In [1]: import numpy as np

In [2]: from numpy import linalg as LA

In [3]: np.set_printoptions(suppress=True, linewidth=160)

In [4]: F = np.loadtxt("case3.csv", delimiter=",")

In [5]: F
Out[5]: 
array([[0., 1., 0., 0., 0., 0., 0., 0., 0., 0.],
       [2., 1., 0., 0., 0., 0., 0., 0., 0., 0.],
       [0., 0., 0., 1., 2., 0., 1., 2., 2., 2.],
       [0., 0., 3., 2., 2., 1., 2., 3., 2., 1.],
       [0., 0., 0., 3., 0., 0., 3., 2., 2., 1.],
       [0., 0., 2., 1., 0., 3., 1., 2., 1., 3.],
       [0., 0., 0., 0., 0., 2., 0., 2., 0., 0.],
       [0., 0., 0., 2., 2., 0., 3., 0., 1., 2.],
       [0., 0., 0., 1., 3., 2., 0., 2., 1., 0.],
       [0., 0., 0., 1., 2., 1., 0., 0., 1., 1.]])

In [6]: # 2 groups of indices that never mix

In [7]: out = F / np.sqrt((F ** 2).mean(axis=1, keepdims=True))

In [8]: np.round(LA.norm(out, axis=1), 2)
Out[8]: array([3.16, 3.16, 3.16, 3.16, 3.16, 3.16, 3.16, 3.16, 3.16, 3.16])

In [9]: mat = np.load("data.npy")

In [10]: mat
Out[10]: 
array([[ 1.5 , -1.7 ,  0.9 , -0.5 , -1.5 ,  0.3 ,  0.1 ],
       [ 1.4 ,  0.7 ,  0.8 ,  0.5 , -0.5 , -1.5 , -0.5 ],
       [ 1.43,  0.69,  0.83,  0.56, -0.53, -1.49, -0.5 ],
       [ 0.3 , -1.8 , -1.7 , -0.7 ,  0.2 ,  0.  ,  1.1 ],
       [-0.1 , -0.8 ,  0.1 , -0.8 , -0.6 ,  0.6 ,  1.1 ],
       [ 0.9 ,  0.9 ,  0.2 ,  0.7 , -1.1 ,  2.1 , -1.9 ],
       [-0.9 ,  0.8 , -1.2 , -0.5 , -1.  , -0.5 , -0.3 ]])

In [11]: left, sigma, Vh = LA.svd(mat)

In [12]: np.argmax(sigma[:-1] / (sigma[1:] + 1e-6)) + 1
Out[12]: np.int64(6)

In [13]: out = left[:, :6] @ np.diag(sigma[:6]) @ Vh[:6]

In [14]: np.round(LA.norm(mat - out, 2), 2), round(float(sigma[6]), 2)
Out[14]: (np.float64(0.04), 0.04)

In [15]: LA.matrix_rank(out)
Out[15]: np.int64(6)

In [16]: round(np.abs(mat - out).max(), 2)
Out[16]: np.float64(0.02)

In [17]: rng = np.random.default_rng(95)

In [18]: out = mat + rng.integers(-2, 3, (7, 6)) @ rng.integers(-2, 3, (6, 7))

In [19]: out.round(2)
Out[19]: 
array([[ -4.5 ,  -4.7 ,   6.9 ,  -1.5 ,   2.5 ,  -2.7 ,   1.1 ],
       [ -0.6 ,   0.7 ,  -1.2 ,   2.5 ,   0.5 ,  -3.5 ,   1.5 ],
       [  4.43,   4.69,  -8.17,   6.56,   2.47, -11.49,   3.5 ],
       [ -0.7 ,  -0.8 ,  -3.7 ,   0.3 ,  -0.8 ,   2.  ,   6.1 ],
       [  1.9 ,  -0.8 ,  -1.9 ,   3.2 ,  -4.6 ,  -8.4 ,  -6.9 ],
       [ -0.1 ,  -2.1 ,   3.2 ,  -4.3 ,  -7.1 ,   6.1 ,  -6.9 ],
       [ -0.9 ,   0.8 ,   6.8 ,  -0.5 ,   1.  ,  -1.5 ,  -0.3 ]])

In [20]: print(np.round(out - mat, 2))
[[ -6.  -3.   6.  -1.   4.  -3.   1.]
 [ -2.   0.  -2.   2.   1.  -2.   2.]
 [  3.   4.  -9.   6.   3. -10.   4.]
 [ -1.   1.  -2.   1.  -1.   2.   5.]
 [  2.   0.  -2.   4.  -4.  -9.  -8.]
 [ -1.  -3.   3.  -5.  -6.   4.  -5.]
 [  0.   0.   8.   0.   2.  -1.   0.]]

In [21]: np.abs(out - mat).sum(axis=1)
Out[21]: array([24., 11., 39., 13., 29., 27., 11.])

In [22]: LA.matrix_rank(out - mat, tol=1e-8)
Out[22]: np.int64(6)

In [23]: LA.rank(mat)
Traceback (most recent call last):
  Cell In[23], line 1
    LA.rank(mat)
AttributeError: module 'numpy.linalg' has no attribute 'rank'


In [24]: print(np.unravel_index(np.abs(mat).argmax(), mat.shape))
(np.int64(5), np.int64(5))

In [25]: np.round(mat.mean(axis=0), 2)
Out[25]: array([ 0.65, -0.17, -0.01, -0.11, -0.72, -0.07, -0.13])

In [26]: np.round(LA.svd(mat, compute_uv=False), 2)
Out[26]: array([4.32, 3.46, 3.28, 2.02, 1.49, 0.56, 0.04])

In [27]: round(float(LA.norm(mat)), 2)
Out[27]: 6.93

In [28]: M = np.loadtxt("x.csv", delimiter=",")

In [29]: M
Out[29]: 
array([[-1.77,  5.13, -0.93,  3.93, -1.2 ,  0.81, -0.09,  0.81, -0.45],
       [ 0.69,  0.12, -1.17,  0.75, -0.03, -0.45, -0.72,  0.87, -0.63],
       [ 2.2 , -1.43, -2.42,  0.44,  0.33, -1.32, -1.65,  1.76, -1.32],
       [ 2.6 , -1.69, -2.86,  0.52,  0.39, -1.56, -1.95,  2.08, -1.56],
       [ 0.75,  0.46, -1.51,  1.17, -0.11, -0.51, -0.9 ,  1.13, -0.81]])

In [30]: r = LA.matrix_rank(M)

In [31]: r
Out[31]: np.int64(2)

In [32]: null = LA.svd(M)[2][r:].T

In [33]: np.allclose(M @ null, 0)
Out[33]: True

In [34]: [int(LA.matrix_rank(M[:i])) for i in range(1, len(M) + 1)]
Out[34]: [1, 2, 2, 2, 2]

In [35]: T = np.stack([M, 2 * M, M[::-1]])

In [36]: np.round(LA.norm(T, axis=(1, 2)), 2)
Out[36]: array([10.68, 21.36, 10.68])

In [37]: np.round(np.einsum("bij,cij->bc", T, T), 2)
Out[37]: 
array([[114.02, 228.04,  59.01],
       [228.04, 456.08, 118.01],
       [ 59.01, 118.01, 114.02]])

In [38]: LA.matrix_rank(T.reshape(3, -1))
Out[38]: np.int64(2)

In [39]: left, sigma, Vh = LA.svd(M)

In [40]: np.argmax(sigma[:-1] / (sigma[1:] + 1e-6)) + 1
Out[40]: np.int64(2)

In [41]: out = left[:, :2] @ np.diag(sigma[:2]) @ Vh[:2]

In [42]: LA.matrix_rank(M, rtol=0.05)
Out[42]: np.int64(2)

In [43]: out.round(2)
Out[43]: 
array([[-1.77,  5.13, -0.93,  3.93, -1.2 ,  0.81, -0.09,  0.81, -0.45],
       [ 0.69,  0.12, -1.17,  0.75, -0.03, -0.45, -0.72,  0.87, -0.63],
       [ 2.2 , -1.43, -2.42,  0.44,  0.33, -1.32, -1.65,  1.76, -1.32],
       [ 2.6 , -1.69, -2.86,  0.52,  0.39, -1.56, -1.95,  2.08, -1.56],
       [ 0.75,  0.46, -1.51,  1.17, -0.11, -0.51, -0.9 ,  1.13, -0.81]])

In [44]: round(LA.norm(M - out, 2), 2), round(float(sigma[2]), 2)
Out[44]: (np.float64(0.0), 0.0)

In [45]: print(LA.matrix_rank(out))
2

In [46]: print(LA.matrix_rank(M, rtol=0.1))
2

In [47]: round(float(LA.norm(M, 2) / LA.norm(M)), 2)
Out[47]: 0.75

In [48]: np.abs(np.diag(LA.qr(M)[1])) > 1e-9
Out[48]: array([ True,  True, False, False, False])

In [49]: np.allclose(M[:-1].T @ LA.lstsq(M[:-1].T, M[-1])[0], M[-1])
Out[49]: True

In [50]: print(LA.lstsq(M[:-1].T, M[-1])[2])
2

In [51]: Z = np.array([[1, 1, 3, 0, -1]])

In [52]: X = rng.normal(size=(22, 1)) @ Z + np.array([7, -3, 8, 1, 4])

In [53]: X.round(2)
Out[53]: 
array([[ 7.04, -2.96,  8.11,  1.  ,  3.96],
       [ 9.28, -0.72, 14.83,  1.  ,  1.72],
       [ 5.33, -4.67,  3.  ,  1.  ,  5.67],
       [ 8.68, -1.32, 13.05,  1.  ,  2.32],
       [ 6.77, -3.23,  7.3 ,  1.  ,  4.23],
       [ 5.25, -4.75,  2.75,  1.  ,  5.75],
       [ 7.41, -2.59,  9.24,  1.  ,  3.59],
       [ 6.37, -3.63,  6.12,  1.  ,  4.63],
       [ 5.31, -4.69,  2.93,  1.  ,  5.69],
       [ 8.65, -1.35, 12.95,  1.  ,  2.35],
       [ 8.19, -1.81, 11.57,  1.  ,  2.81],
       [ 8.05, -1.95, 11.14,  1.  ,  2.95],
       [ 8.54, -1.46, 12.62,  1.  ,  2.46],
       [ 7.5 , -2.5 ,  9.51,  1.  ,  3.5 ],
       [ 7.73, -2.27, 10.19,  1.  ,  3.27],
       [ 6.28, -3.72,  5.84,  1.  ,  4.72],
       [ 7.71, -2.29, 10.14,  1.  ,  3.29],
       [ 6.95, -3.05,  7.85,  1.  ,  4.05],
       [ 6.56, -3.44,  6.67,  1.  ,  4.44],
       [ 6.61, -3.39,  6.84,  1.  ,  4.39],
       [ 7.49, -2.51,  9.47,  1.  ,  3.51],
       [ 7.45, -2.55,  9.35,  1.  ,  3.55]])

In [54]: # rank 2

In [55]: u = np.array([3, -1])

In [56]: np.round(np.convolve(X[15], u), 2)
Out[56]: array([ 18.84, -17.44,  21.25,  -2.84,  13.16,  -4.72])

In [57]: print(np.round(np.correlate(X[15], X[20], "full"), 2))
[ 22.04  -6.77  76.28 -41.63 129.28 -28.33  85.95  -4.35  35.35]

In [58]: round(LA.norm(X, 2) / LA.norm(X), 2)
Out[58]: np.float64(0.97)

In [59]: [round(float(x), 2) for x in LA.svd(X, compute_uv=False)[:3]]
Out[59]: [58.76, 13.54, 0.0]

In [60]: LA.cond(X) > 100
Out[60]: np.True_

In [61]: left, sigma, Vh = LA.svd(X)

In [62]: V = Vh[:(sigma > 1e-8).sum()]

In [63]: x = X[20] + 4 * X[4] + rng.integers(2) * np.eye(5)[1]

In [64]: x.round(2)
Out[64]: array([ 34.56, -14.44,  38.67,   5.  ,  20.44])

In [65]: print(np.round(LA.norm(x - V.T @ V @ x), 2))
0.8

In [66]: print(np.round(V.T @ V, 2))
[[ 0.36 -0.19  0.36  0.05  0.25]
 [-0.19  0.36  0.14 -0.05 -0.41]
 [ 0.36  0.14  0.79  0.02 -0.12]
 [ 0.05 -0.05  0.02  0.01  0.07]
 [ 0.25 -0.41 -0.12  0.07  0.48]]

In [67]: print(np.allclose(V.T @ V @ x, x))
False

In [68]: LA.matrix_rank(np.vstack([X, x]))
Out[68]: np.int64(3)

In [69]: data = np.loadtxt("dump.csv", delimiter=",")

In [70]: data.round(2)
Out[70]: 
array([[ 0.14,  0.  ,  0.06, -0.11, -0.26,  0.2 ],
       [ 0.  ,  0.  ,  0.  ,  0.  ,  0.  ,  0.  ],
       [ 0.06,  0.  ,  0.02, -0.05, -0.1 ,  0.08],
       [-0.11,  0.  , -0.05,  0.09,  0.21, -0.16],
       [-0.26,  0.  , -0.1 ,  0.21,  0.46, -0.36],
       [ 0.2 ,  0.  ,  0.08, -0.16, -0.36,  0.28]])

In [71]: # equal to its transpose

In [72]: labels = rng.permutation(6)

In [73]: labels
Out[73]: array([5, 2, 0, 1, 4, 3])

In [74]: out = data[labels][:, labels]

In [75]: np.trace(out)
Out[75]: np.float64(1.0)

In [76]: out.round(2)
Out[76]: 
array([[ 0.28,  0.08,  0.2 ,  0.  , -0.36, -0.16],
       [ 0.08,  0.02,  0.06,  0.  , -0.1 , -0.05],
       [ 0.2 ,  0.06,  0.14,  0.  , -0.26, -0.11],
       [ 0.  ,  0.  ,  0.  ,  0.  ,  0.  ,  0.  ],
       [-0.36, -0.1 , -0.26,  0.  ,  0.46,  0.21],
       [-0.16, -0.05, -0.11,  0.  ,  0.21,  0.09]])

In [77]: np.argsort(-LA.norm(data, axis=0).round(6), kind="stable")[:3]
Out[77]: array([4, 5, 0])

In [78]: [round(float(x), 2) for x in LA.svd(data, compute_uv=False)[:3]]
Out[78]: [1.0, 0.0, 0.0]

In [79]: left, sigma, Vh = LA.svd(data)

In [80]: V = Vh[:(sigma > 1e-8).sum()]

In [81]: x = data[2] + -2 * data[0] + rng.integers(2) * np.eye(6)[2]

In [82]: print(x.round(2))
[-0.23  0.    0.91  0.18  0.41 -0.32]

In [83]: np.round(LA.norm(x - V.T @ V @ x), 2)
Out[83]: np.float64(0.99)

In [84]: np.allclose(V.T @ V @ x, x)
Out[84]: False

In [85]: LA.matrix_rank(np.vstack([data, x]))
Out[85]: np.int64(2)

In [86]: print(round(np.log10(LA.cond(F))))
2

In [87]: print(LA.cond(F) > 100)
True

In [88]: np.round(np.abs(LA.svd(F)[2][-1]), 2)
Out[88]: array([0.  , 0.  , 0.02, 0.52, 0.06, 0.27, 0.33, 0.25, 0.65, 0.24])

In [89]: [round(float(x), 2) for x in LA.svd(F, compute_uv=False)[:3]]
Out[89]: [10.66, 4.63, 3.75]

In [90]: evals, V = LA.eigvalsh(data)
Traceback (most recent call last):
  Cell In[90], line 1
    evals, V = LA.eigvalsh(data)
ValueError: too many values to unpack (expected 2)


In [91]: evals, V = LA.eigh(data)

In [92]: print(np.round(LA.eigvalsh(data @ data), 2) + 0)
[0. 0. 0. 0. 0. 1.]

In [93]: np.round(V.T @ V, 2) + 0
Out[93]: 
array([[1., 0., 0., 0., 0., 0.],
       [0., 1., 0., 0., 0., 0.],
       [0., 0., 1., 0., 0., 0.],
       [0., 0., 0., 1., 0., 0.],
       [0., 0., 0., 0., 1., 0.],
       [0., 0., 0., 0., 0., 1.]])

In [94]: np.round(V @ np.diag(evals) @ V.T, 2) + 0
Out[94]: 
array([[ 0.14,  0.  ,  0.06, -0.11, -0.26,  0.2 ],
       [ 0.  ,  0.  ,  0.  ,  0.  ,  0.  ,  0.  ],
       [ 0.06,  0.  ,  0.02, -0.05, -0.1 ,  0.08],
       [-0.11,  0.  , -0.05,  0.09,  0.21, -0.16],
       [-0.26,  0.  , -0.1 ,  0.21,  0.46, -0.36],
       [ 0.2 ,  0.  ,  0.08, -0.16, -0.36,  0.28]])

In [95]: round(evals.sum(), 2), np.trace(data)
Out[95]: (np.float64(1.0), np.float64(1.0))

In [96]: print(np.abs(V[:, -1]).round(6).argmax())
4

In [97]: np.round(LA.eigvalsh(data + 3 * np.eye(6)), 2)
Out[97]: array([3., 3., 3., 3., 3., 4.])
